% python3 -q
>>> import numpy as np
>>> import numpy.linalg as la
>>> np.set_printoptions(precision=2, suppress=True, linewidth=160)
>>> rd = lambda a: np.round(a, 2) + 0
>>> E = np.loadtxt("run8.csv", delimiter=",")
>>> E
array([[0., 0., 1., 1., 1., 1.],
       [0., 0., 1., 0., 0., 0.],
       [1., 1., 0., 0., 1., 1.],
       [1., 0., 0., 0., 1., 0.],
       [1., 0., 1., 1., 0., 0.],
       [1., 0., 1., 0., 0., 0.]])
>>> np.argwhere(np.triu(E))
array([[0, 2],
       [0, 3],
       [0, 4],
       [0, 5],
       [1, 2],
       [2, 4],
       [2, 5],
       [3, 4]])
>>> E.sum(axis=0)
array([4., 1., 4., 2., 3., 2.])
>>> print(E @ E)
[[4. 1. 2. 1. 2. 1.]
 [1. 1. 0. 0. 1. 1.]
 [2. 0. 4. 2. 1. 1.]
 [1. 0. 2. 2. 1. 1.]
 [2. 1. 1. 1. 3. 2.]
 [1. 1. 1. 1. 2. 2.]]
>>> Lm = np.diag(E.sum(axis=1)) - E
>>> la.matrix_rank(Lm)
np.int64(5)
>>> print((la.eigvalsh(Lm) < 1e-8).sum())
1
>>> print(round(la.det(Lm[1:, 1:])))
21
>>> Lm
array([[ 4.,  0., -1., -1., -1., -1.],
       [ 0.,  1., -1.,  0.,  0.,  0.],
       [-1., -1.,  4.,  0., -1., -1.],
       [-1.,  0.,  0.,  2., -1.,  0.],
       [-1.,  0., -1., -1.,  3.,  0.],
       [-1.,  0., -1.,  0.,  0.,  2.]])
>>> rd(la.eigvalsh(Lm))
array([0.  , 0.89, 1.7 , 3.25, 4.86, 5.3 ])
>>> left, sv, VT = la.svd(Lm)
>>> rd(sv)
array([5.3 , 4.86, 3.25, 1.7 , 0.89, 0.  ])
>>> Y = left[:, :5] @ np.diag(sv[:5]) @ VT[:5]
>>> la.matrix_rank(Y)
np.int64(5)
>>> rd(la.norm(Lm - Y) / la.norm(Lm))
np.float64(0.0)
>>> rd(np.abs(Lm - Y).max())
np.float64(0.0)
>>> f = np.array([0, 0, 2, 2, 0, 1])
>>> Y = E + np.outer(f, np.eye(6)[3])
>>> rd(la.det(Y) / la.det(E)), rd(1 + la.solve(E, f)[3])
(np.float64(0.0), np.float64(0.0))
>>> la.matrix_rank(Y - E)
np.int64(1)
